>>> import numpy as np
>>> import numpy.linalg as la
>>> np.set_printoptions(precision=2, suppress=True, linewidth=140, floatmode="fixed")
>>> rnd = lambda a: np.round(a, 2) + 0
>>> data = np.load("block8.npy")
>>> data
array([[35,  1,  8,  0,  1,  0,  5,  5,  7],
       [ 8,  2,  3,  3,  0,  2,  6,  6,  8],
       [ 4,  4, 31,  9,  0,  3,  2,  7,  4],
       [ 8,  2,  5, 13,  6,  8,  2,  0,  5],
       [ 5,  8,  0,  8, 34,  6,  5,  4,  8],
       [ 8,  5,  5,  0,  7, 31,  3,  9,  3],
       [ 3,  8,  0,  4,  5,  2, 25,  0,  3],
       [ 4,  3,  2,  7,  2,  7,  1,  2,  0],
       [ 4,  1,  4,  8,  9,  2,  0,  6,  8]])
>>> w1 = np.array([[2, -5, -3, 0, -5, -2],
...     [2, -5, -2, 1, 2, 2],
...     [0, 2, -2, -4, -4, 1],
...     [0, 4, -4, 3, 1, 3],
...     [1, 1, 1, -2, 1, 0],
...     [-3, -1, -1, 2, 2, -1],
...     [-1, 1, -3, 5, -4, -4],
...     [5, -1, -1, -1, -3, 2],
...     [5, 0, -2, 3, 1, -5]])
>>> c = np.array([-9, -7, -7, -1, 6, 0])
>>> hid = np.maximum(data @ w1 + c, 0)
>>> hid
array([[119,   0,   0,   7,   0,   0],
       [ 69,   0,   0,  50,   0,   0],
       [ 51,  43,   0,   0,   0,  41],
       [ 16,   5,   0,  49,   0,   0],
       [ 88,   0,   0,  20,  27,   0],
       [  0,   0,   0,  47,   0,   0],
       [  2,   0,   0, 147,   0,   0],
       [  0,   0,   0,  28,   0,  14],
       [ 74,   9,   0,  12,   0,   0]])
>>> rnd((hid > 0).mean(axis=0))
array([0.78, 0.33, 0.00, 0.89, 0.11, 0.22])
>>> basis = np.array([[-5, -1, 5],
...     [-2, 2, 3],
...     [1, 4, -4],
...     [1, -5, -3],
...     [5, 3, -1],
...     [-3, 2, 5]])
>>> w1 @ basis
array([[-22, -43,   2],
       [  3, -15,   8],
       [-33,   6,  35],
       [-13, -14,  33],
       [ -3,  18,   9],
       [ 31,  -9, -27],
       [ -3, -54, -21],
       [-46, -11,  42],
       [ -4, -35,  -2]])
>>> hid @ basis
array([[-588, -154,  574],
       [-295, -319,  195],
       [-464,  117,  589],
       [ -41, -251,  -52],
       [-285, -107,  353],
       [  47, -235, -141],
       [ 137, -737, -431],
       [ -14, -112,  -14],
       [-376, -116,  361]])
>>> U, s, vt = la.svd(data, full_matrices=False)
>>> np.allclose(U * s @ vt, data)
True
>>> rnd(np.abs(vt[0]))
array([0.50, 0.20, 0.34, 0.27, 0.43, 0.39, 0.25, 0.23, 0.26])
>>> rnd(s)
array([57.92, 35.73, 29.34, 26.84, 23.50, 12.18,  8.92,  2.91,  1.03])
>>> (s > 1e-8).sum()
np.int64(9)
>>> rnd(vt @ vt.T)
array([[1.00, 0.00, 0.00, 0.00, 0.00, 0.00, 0.00, 0.00, 0.00],
       [0.00, 1.00, 0.00, 0.00, 0.00, 0.00, 0.00, 0.00, 0.00],
       [0.00, 0.00, 1.00, 0.00, 0.00, 0.00, 0.00, 0.00, 0.00],
       [0.00, 0.00, 0.00, 1.00, 0.00, 0.00, 0.00, 0.00, 0.00],
       [0.00, 0.00, 0.00, 0.00, 1.00, 0.00, 0.00, 0.00, 0.00],
       [0.00, 0.00, 0.00, 0.00, 0.00, 1.00, 0.00, 0.00, 0.00],
       [0.00, 0.00, 0.00, 0.00, 0.00, 0.00, 1.00, 0.00, 0.00],
       [0.00, 0.00, 0.00, 0.00, 0.00, 0.00, 0.00, 1.00, 0.00],
       [0.00, 0.00, 0.00, 0.00, 0.00, 0.00, 0.00, 0.00, 1.00]])
>>> np.abs(data).max()
np.int64(35)
>>> data - data[0]
array([[  0,   0,   0,   0,   0,   0,   0,   0,   0],
       [-27,   1,  -5,   3,  -1,   2,   1,   1,   1],
       [-31,   3,  23,   9,  -1,   3,  -3,   2,  -3],
       [-27,   1,  -3,  13,   5,   8,  -3,  -5,  -2],
       [-30,   7,  -8,   8,  33,   6,   0,  -1,   1],
       [-27,   4,  -3,   0,   6,  31,  -2,   4,  -4],
       [-32,   7,  -8,   4,   4,   2,  20,  -5,  -4],
       [-31,   2,  -6,   7,   1,   7,  -4,  -3,  -7],
       [-31,   0,  -4,   8,   8,   2,  -5,   1,   1]])
>>> np.unravel_index(np.abs(data).argmax(), data.shape)
(np.int64(0), np.int64(0))
>>> rnd(data.mean(axis=0))
array([8.78, 3.78, 6.44, 5.78, 7.11, 6.78, 5.44, 4.33, 5.11])
>>> data @ data
array([[1333,  139,  569,  194,  167,   91,  332,  293,  364],
       [ 422,  114,  232,  202,  154,  169,  226,  151,  187],
       [ 442,  210, 1095,  497,  139,  327,  190,  326,  276],
       [ 540,  167,  350,  316,  401,  421,  192,  213,  275],
       [ 584,  399,  174,  512, 1356,  524,  406,  319,  508],
       [ 680,  303,  419,  215,  523, 1103,  292,  448,  298],
       [ 329,  280,   90,  240,  363,  196,  727,  119,  250],
       [ 305,   97,  177,  152,  172,  313,  114,  127,  135],
       [ 345,  146,  253,  321,  456,  252,  107,  168,  234]])
>>> np.allclose(data @ data.T, data.T @ data)
False
>>> (data - data.T) / 2
array([[ 0.00, -3.50,  2.00, -4.00, -2.00, -4.00,  1.00,  0.50,  1.50],
       [ 3.50,  0.00, -0.50,  0.50, -4.00, -1.50, -1.00,  1.50,  3.50],
       [-2.00,  0.50,  0.00,  2.00,  0.00, -1.00,  1.00,  2.50,  0.00],
       [ 4.00, -0.50, -2.00,  0.00, -1.00,  4.00, -1.00, -3.50, -1.50],
       [ 2.00,  4.00,  0.00,  1.00,  0.00, -0.50,  0.00,  1.00, -0.50],
       [ 4.00,  1.50,  1.00, -4.00,  0.50,  0.00,  0.50,  1.00,  0.50],
       [-1.00,  1.00, -1.00,  1.00,  0.00, -0.50,  0.00, -0.50,  1.50],
       [-0.50, -1.50, -2.50,  3.50, -1.00, -1.00,  0.50,  0.00, -3.00],
       [-1.50, -3.50,  0.00,  1.50,  0.50, -0.50, -1.50,  3.00,  0.00]])
>>> feats = np.loadtxt("arr.csv", delimiter=",")
>>> feats
array([[ 2.00,  2.98,  0.99],
       [ 1.95,  2.99,  1.00],
       [ 1.99,  3.00,  0.98],
       [ 2.00,  2.98,  1.04],
       [ 1.98,  3.01,  0.99],
       [ 2.03,  2.98,  0.96],
       [ 2.00,  2.99,  1.01],
       [ 2.03,  3.00,  0.99],
       [ 2.01,  2.98,  0.98],
       [ 2.05,  3.02,  1.00],
       [ 2.02,  3.01,  0.96],
       [ 1.99,  3.00,  1.01],
       [ 2.00,  3.01,  1.00],
       [-0.02,  3.00,  1.98],
       [-0.01,  3.01,  1.96],
       [ 0.00,  2.99,  1.99],
       [ 0.00,  3.03,  2.04],
       [-0.01,  3.02,  1.98],
       [ 0.00,  3.00,  2.01],
       [ 0.02,  2.99,  2.00],
       [-0.01,  3.00,  2.01],
       [-0.01,  3.02,  2.02],
       [-0.02,  3.01,  2.02],
       [ 0.03,  2.99,  2.03],
       [ 0.00,  2.98,  2.00],
       [ 0.02,  2.98,  2.00],
       [ 3.01, -0.02,  0.02],
       [ 3.02,  0.01, -0.01],
       [ 3.01, -0.02,  0.01],
       [ 2.99, -0.01,  0.02],
       [ 3.00,  0.00, -0.02],
       [ 3.03, -0.02,  0.00],
       [ 2.99,  0.03, -0.01],
       [ 2.99, -0.02, -0.02],
       [ 2.97,  0.01, -0.01],
       [ 3.00,  0.00, -0.01],
       [ 3.03, -0.03, -0.04],
       [ 2.97, -0.02, -0.01],
       [ 3.00, -0.03, -0.01]])
>>> proj = feats @ la.solve(feats.T @ feats, feats.T)
>>> rnd(np.diag(proj))
array([0.08, 0.08, 0.08, 0.07, 0.08, 0.08, 0.07, 0.08, 0.08, 0.08, 0.08, 0.07, 0.08, 0.07, 0.07, 0.08, 0.08, 0.07, 0.08, 0.08, 0.08, 0.08,
       0.08, 0.08, 0.08, 0.08, 0.08, 0.08, 0.08, 0.08, 0.07, 0.08, 0.07, 0.08, 0.07, 0.08, 0.08, 0.08, 0.08])
>>> np.allclose(proj @ proj, proj)
True
>>> rnd(np.trace(proj))
np.float64(3.0)
